>>> import numpy as np
>>> np.set_printoptions(precision=1, suppress=True, linewidth=160, legacy="1.25")
>>> C = np.array([[4, -3, -2], [3, -5, 3], [-2, 4, -3]])
>>> rng = np.random.default_rng(48312)
>>> J = (rng.random((22, 3)) < 0.25) @ C
>>> print(J)
[[ 0  0  0]
 [ 0  0  0]
 [ 0  0  0]
 [ 0  0  0]
 [-2  4 -3]
 [ 4 -3 -2]
 [-2  4 -3]
 [ 3 -5  3]
 [ 0  0  0]
 [ 3 -5  3]
 [-2  4 -3]
 [-2  4 -3]
 [ 0  0  0]
 [ 0  0  0]
 [-2  4 -3]
 [ 4 -3 -2]
 [ 0  0  0]
 [ 4 -3 -2]
 [ 0  0  0]
 [ 4 -3 -2]
 [ 0  0  0]
 [ 0  0  0]]
>>> # rows 0 and 1 are equal
>>> M2 = J + rng.integers(-2, 3, (22, 2)) @ rng.integers(-2, 3, (2, 3))
>>> print(M2)
[[ 2 -1 -1]
 [-4  2  3]
 [-2  1  2]
 [ 4 -2 -2]
 [-4  5  0]
 [10 -6 -7]
 [ 0  3 -3]
 [ 1 -4  3]
 [ 4 -2 -3]
 [-1 -3  5]
 [-4  5  0]
 [ 0  3 -5]
 [ 2 -1 -1]
 [-4  2  3]
 [-6  6  1]
 [ 4 -3 -3]
 [-6  3  5]
 [ 0 -1  1]
 [ 6 -3 -5]
 [10 -6 -6]
 [-2  1  0]
 [-4  2  2]]
>>> print(np.linalg.matrix_rank(M2 - J, tol=1e-8))
2
>>> print(np.round(np.linalg.svd(M2 - J, compute_uv=False), 1) + 0)
[23.6  3.5  0. ]
>>> C2 = J.T @ J
>>> print(np.round(np.linalg.eigvalsh(C2)[::-1], 1) + 0)
[276.1  70.9   0. ]
>>> print((J @ J.T).shape)
(22, 22)
>>> print(np.linalg.matrix_rank(C2))
3
>>> C2 = np.cov(J, rowvar=False)
>>> print(np.corrcoef(J.T))
[[ 1.  -0.9  0.3]
 [-0.9  1.  -0.6]
 [ 0.3 -0.6  1. ]]
>>> print(J.std(axis=0))
[2.1 2.7 1.7]
>>> print(np.argwhere(np.triu(np.abs(np.corrcoef(J.T)) > 0.8, 1)))
[[0 1]]
>>> print(round(np.corrcoef(J[:, 0], J[:, 2])[0, 1], 1))
0.3
>>> print(C2)
[[ 4.5 -5.6  1.2]
 [-5.6  7.9 -3.2]
 [ 1.2 -3.2  3.1]]
>>> print(np.argsort(-J.std(axis=0).round(6), kind="stable"))
[1 0 2]
>>> Xc = (J - J.mean(axis=0)) / J.std(axis=0)
>>> print(np.argwhere(np.abs(Xc) > 2))
[[7 2]
 [9 2]]
>>> print(Xc.std(axis=0))
[1. 1. 1.]
>>> b = np.linalg.lstsq(np.delete(Xc, 1, axis=1), Xc[:, 1])[0]
>>> print(b)
[-0.8 -0.4]
>>> C = J[[3, 7]].astype(float)
>>> for _ in range(3):
...     idx = np.linalg.norm(J[:, None] - C, axis=-1).argmin(axis=1)
...     C = np.array([J[idx == j].mean(axis=0) for j in range(2)])
... 
>>> print(idx)
[0 0 0 0 0 0 0 1 0 1 0 0 0 0 0 0 0 0 0 0 0 0]
>>> print(np.bincount(idx))
[20  2]
>>> F = rng.normal(size=(24, 3))
>>> F = 10 * F / np.linalg.norm(F, axis=1, keepdims=True)
>>> print(F.round(1) + 0)
[[ 8.9  1.5 -4.4]
 [ 0.1 -2.  -9.8]
 [-3.2  9.4 -1.3]
 [-2.9  9.5  1. ]
 [-0.4  6.2 -7.8]
 [ 0.  -9.8 -2.1]
 [-6.1  4.8 -6.3]
 [ 9.5 -2.8 -1.5]
 [-9.9  0.8  1.2]
 [-7.8  3.2 -5.4]
 [ 5.9 -7.5  3. ]
 [ 7.2  1.4  6.7]
 [ 9.2 -2.4  3. ]
 [ 1.9 -8.2  5.5]
 [ 6.  -1.8 -7.8]
 [-5.6 -4.9  6.7]
 [ 9.2  3.5  2. ]
 [-9.2 -0.5 -4. ]
 [ 7.1 -6.9  1.4]
 [ 3.8 -5.3 -7.6]
 [-6.6  0.6  7.5]
 [-7.5 -0.6 -6.6]
 [-3.1 -0.9  9.5]
 [ 4.8  7.7 -4.2]]
>>> M2 = np.c_[F[:, :1] @ np.array([[1]]), np.array([2, 0, -2, -2, 3, -3, -3, -1, -1, 3, -3, 0, -3, 0, -1, 3, -2, -3, 3, 1, -2, -3, -3, 3])]
>>> print(M2.round(1) + 0)
[[ 8.9  2. ]
 [ 0.1  0. ]
 [-3.2 -2. ]
 [-2.9 -2. ]
 [-0.4  3. ]
 [ 0.  -3. ]
 [-6.1 -3. ]
 [ 9.5 -1. ]
 [-9.9 -1. ]
 [-7.8  3. ]
 [ 5.9 -3. ]
 [ 7.2  0. ]
 [ 9.2 -3. ]
 [ 1.9  0. ]
 [ 6.  -1. ]
 [-5.6  3. ]
 [ 9.2 -2. ]
 [-9.2 -3. ]
 [ 7.1  3. ]
 [ 3.8  1. ]
 [-6.6 -2. ]
 [-7.5 -3. ]
 [-3.1 -3. ]
 [ 4.8  3. ]]
>>> print(np.linalg.matrix_rank(np.c_[F, M2]))
4
>>> print(np.round(np.linalg.lstsq(F, M2[:, 0])[0], 1) + 0)
[1. 0. 0.]
>>> Xc = J - J.mean(axis=0)
>>> evecs = np.linalg.svd(Xc)[2][:2]
>>> M2 = Xc - Xc @ evecs.T @ evecs
>>> print(np.round(np.cov(Xc @ evecs.T, rowvar=False), 1) + 0)
[[13.1  0. ]
 [ 0.   2.4]]
>>> hat = F @ np.linalg.solve(F.T @ F, F.T)
>>> print(hat @ F[:, 1])
[ 1.5 -2.   9.4  9.5  6.2 -9.8  4.8 -2.8  0.8  3.2 -7.5  1.4 -2.4 -8.2 -1.8 -4.9  3.5 -0.5 -6.9 -5.3  0.6 -0.6 -0.9  7.7]
>>> print(np.round(np.linalg.eigvalsh(hat), 1) + 0)
[0. 0. 0. 0. 0. 0. 0. 0. 0. 0. 0. 0. 0. 0. 0. 0. 0. 0. 0. 0. 0. 1. 1. 1.]
>>> print(np.trace(hat))
3.0
>>> print(np.linalg.matrix_rank(np.eye(24) - hat))
21
>>> print(np.diag(hat))
[0.1 0.2 0.1 0.1 0.1 0.2 0.1 0.1 0.1 0.1 0.1 0.1 0.1 0.1 0.1 0.1 0.1 0.1 0.1 0.2 0.1 0.1 0.1 0.1]
>>> X = np.loadtxt("mat.csv", delimiter=",")
>>> print(X)
[[-1.9  0.1  0.2]
 [-1.  -0.2  0. ]
 [-0.8  0.2  0.2]
 [ 0.5  0.1  0.1]
 [ 1.   0.1  0. ]
 [-1.2  0.   0.1]
 [-0.9  0.1  0. ]
 [-0.5 -0.2  0. ]
 [ 0.9 -0.1 -0.1]
 [-1.2 -0.1  0. ]
 [-0.2  0.   0. ]
 [ 2.5  0.   0. ]
 [-1.8  0.  -0.1]
 [ 0.   0.1  0.1]
 [-0.5  0.  -0.2]
 [ 0.4 -0.1  0. ]
 [-1.1  0.1  0.1]
 [ 1.  -0.1  0. ]]
>>> Xc = X - X.mean(axis=1)
Traceback (most recent call last):
  File "<python-input-50>", line 1, in <module>
    Xc = X - X.mean(axis=1)
         ~~^~~~~~~~~~~~~~~~
ValueError: operands could not be broadcast together with shapes (18,3) (18,) 
>>> Xc = X - X.mean(axis=0)
>>> Uu, sv, Vh = np.linalg.svd(Xc, full_matrices=False)
>>> print(np.round(np.abs(Vh[-1]), 1) + 0)
[0.  0.6 0.8]
>>> print(np.abs(Uu[:, 0]).argmax())
11
>>> print(np.round(Xc.mean(axis=0), 1) + 0)
[0. 0. 0.]
>>> print(np.round(Vh[0] * np.sign(Vh[0, np.abs(Vh[0]).argmax()]), 1) + 0)
[1. 0. 0.]
>>> m1 = np.loadtxt("arr.csv", delimiter=",")
>>> print(m1)
[[  4.8 -33.9  -9.4]
 [-10.4   1.   -2.5]
 [ -2.   14.7   3.7]
 [ -9.4  30.8  -5.1]
 [ -7.5   6.4  -3.6]
 [ 11.   11.9  -0.4]
 [ -1.7   1.7   4. ]
 [ 20.7 -10.   -8.2]
 [ -9.   20.5   5.8]
 [  1.5  10.9  -0.3]
 [ -0.5 -26.3   9.1]
 [ 15.7  35.7  -8.2]
 [ 13.   43.6  -1.4]
 [  8.3  -9.    5. ]
 [ -9.6 -23.5  -0.4]
 [  6.8 -24.6  -0.9]]
>>> Xc = m1 - m1.mean(axis=0)
>>> evecs = np.linalg.svd(Xc)[2][:1]
>>> M2 = Xc - Xc @ evecs.T @ evecs
>>> print(M2.std(axis=0))
[9.6 0.4 5.2]
>>> print(np.cov(Xc @ evecs.T, rowvar=False))
540.1643884789323
>>> print(np.round(np.linalg.norm(M2) / np.linalg.norm(Xc), 1))
0.4
>>> x = np.array([-6, 1, 0])
>>> print(np.linalg.norm(m1 @ x) <= np.linalg.norm(m1, 2) * np.linalg.norm(x) + 1e-9)
True
>>> print(np.sign((m1 @ x).round(6)))
[-1.  1.  1.  1.  1. -1.  1. -1.  1.  1. -1. -1. -1. -1.  1. -1.]
>>> print(m1 @ np.eye(3)[2])
[-9.4 -2.5  3.7 -5.1 -3.6 -0.4  4.  -8.2  5.8 -0.3  9.1 -8.2 -1.4  5.  -0.4 -0.9]
>>> Xc = (m1 - m1.mean(axis=0)) / m1.std(axis=0)
>>> print(Xc.std(axis=0))
[1. 1. 1.]
>>> b = np.linalg.lstsq(np.delete(Xc, 0, axis=1), Xc[:, 0])[0]
>>> print(np.abs(b).argmax())
1
>>> mat = np.eye(3, dtype=int)[rng.permutation(3)]
>>> print(mat)
[[0 1 0]
 [1 0 0]
 [0 0 1]]
>>> print(np.poly(mat))
[ 1. -1. -1.  1.]
>>> print(round(float(np.linalg.det(mat[::-1])), 1))
1.0
>>> print(round(np.linalg.eigvals(mat).sum().real, 1))
1.0
>>> print(np.linalg.eigvals(mat))
[ 1. -1.  1.]
>>> print(mat @ mat.T)
[[1 0 0]
 [0 1 0]
 [0 0 1]]
>>> print(np.linalg.svd(mat, compute_uv=False))
[1. 1. 1.]
>>> idx = rng.permutation(3)
>>> print(idx)
[0 2 1]
>>> M2 = mat[idx][:, idx]
>>> print(np.diag(M2))
[0 1 0]
>>> print(np.trace(M2))
1
>>> arr = np.load("out9.npy")
>>> print(arr)
[[ 0  4  0]
 [ 0  2  0]
 [ 0  2  0]
 [ 0 -2  0]]
>>> x = np.array([-2, 1, -1])
>>> a = np.maximum(arr @ x, 0)
>>> print(np.flatnonzero(a > 1e-9))
[0 1 2]
>>> print(a)
[4 2 2 0]
>>> print(np.maximum(arr @ (3 * x), 0))
[12  6  6  0]
>>> print(arr.T @ a)
[ 0 24  0]
>>> W = np.array([[0, 2, 0, 2, 1, 2], [1, 0, 1, 0, 0, 1], [2, 0, 2, 0, 0, 2]])
>>> b = np.array([2, -1, -2, -2, 1, 0])
>>> act = np.maximum(arr @ W + b, 0)
>>> print((act > 0).mean(axis=0))
[0.8 0.  0.2 0.  1.  0.8]
>>> print(act)
[[6 0 2 0 1 4]
 [4 0 0 0 1 2]
 [4 0 0 0 1 2]
 [0 0 0 0 1 0]]
>>> print((act > 0).astype(int))
[[1 0 1 0 1 1]
 [1 0 0 0 1 1]
 [1 0 0 0 1 1]
 [0 0 0 0 1 0]]
>>> print(np.linalg.matrix_rank(act))
3
>>> C = np.array([[1, -2, -1],
...     [2, -1, 1],
...     [2, 1, 1],
...     [-2, 1, 0],
...     [-2, -1, 2],
...     [1, 2, 2]])
>>> print(W @ C)
[[0 3 8]
 [4 1 2]
 [8 2 4]]
>>> print((act @ C).round(6).argmax(axis=1))
[0 0 0 2]
